>>> import numpy as np
>>> np.set_printoptions(suppress=True, linewidth=200)
>>> F = np.array([[-1, 2, -1, 3, 1, -2, -2],
...     [-3, 21, -2, -1, 2, -1, 1],
...     [2, 1, -1, 3, 3, 2, -3],
...     [-1, 3, -2, 21, 3, 2, 0],
...     [-1, 1, 0, 0, -62, -1, 2],
...     [2, 3, 1, -2, -3, 20, -3],
...     [3, 0, 1, 3, -3, -3, -43]])
>>> U, sig, vt = np.linalg.svd(F)
>>> sig.round(2)
array([62.35, 43.63, 23.01, 21.07, 19.86,  1.94,  0.67])
>>> Y = U[:, :5] @ np.diag(sig[:5]) @ vt[:5]
>>> np.linalg.matrix_rank(Y)
np.int64(5)
>>> np.linalg.matrix_rank(F, rtol=0.05)
np.int64(5)
>>> rng = np.random.default_rng(137840)
>>> labels = rng.permutation(7)
>>> Y = F[:, labels] * rng.choice([-1, 1], 7)
>>> Y
array([[  1,   3,  -2,  -2,   1,   1,  -2],
       [  2,  -1,  -1, -21,   2,   3,   1],
       [  1,   3,   2,  -1,   3,  -2,  -3],
       [  2,  21,   2,  -3,   3,   1,   0],
       [  0,   0,  -1,  -1, -62,   1,   2],
       [ -1,  -2,  20,  -3,  -3,  -2,  -3],
       [ -1,   3,  -3,   0,  -3,  -3, -43]])
>>> U, _, vt = np.linalg.svd(F.T @ Y)
>>> np.round(np.linalg.lstsq(F, Y)[0], 2) + 0
array([[ 0.,  0.,  0.,  0.,  0., -1.,  0.],
       [ 0.,  0.,  0., -1.,  0.,  0.,  0.],
       [-1.,  0.,  0.,  0.,  0.,  0.,  0.],
       [ 0.,  1.,  0.,  0.,  0.,  0.,  0.],
       [ 0.,  0.,  0.,  0.,  1.,  0.,  0.],
       [ 0.,  0.,  1.,  0.,  0.,  0.,  0.],
       [ 0.,  0.,  0.,  0.,  0.,  0.,  1.]])
>>> mat = np.load("test1.npy")
>>> mat
array([[1.  , 0.7 , 0.49, 0.34, 0.24],
       [0.7 , 1.  , 0.7 , 0.49, 0.34],
       [0.49, 0.7 , 1.  , 0.7 , 0.49],
       [0.34, 0.49, 0.7 , 1.  , 0.7 ],
       [0.24, 0.34, 0.49, 0.7 , 1.  ]])
>>> u, g = mat[2], mat[3]
>>> print(round(float(u @ u), 2))
2.46
>>> round(u @ g, 2)
np.float64(2.25)
>>> pr = (u @ g) / (u @ u) * u
>>> np.linalg.matrix_rank(np.outer(u, g))
np.int64(1)
>>> round(np.linalg.norm(u + g) ** 2 + np.linalg.norm(u - g) ** 2, 2)
np.float64(9.59)
>>> np.round(g - pr, 2)
array([-0.11, -0.15, -0.22,  0.36,  0.25])
>>> x = np.ones(5)
>>> for _ in range(5):
...     x = mat @ x
...     x /= np.linalg.norm(x)
...     print(round(x @ mat @ x, 2))
... 
3.1
3.1
3.1
3.1
3.1
>>> print(x.round(2))
[0.39 0.47 0.5  0.47 0.39]
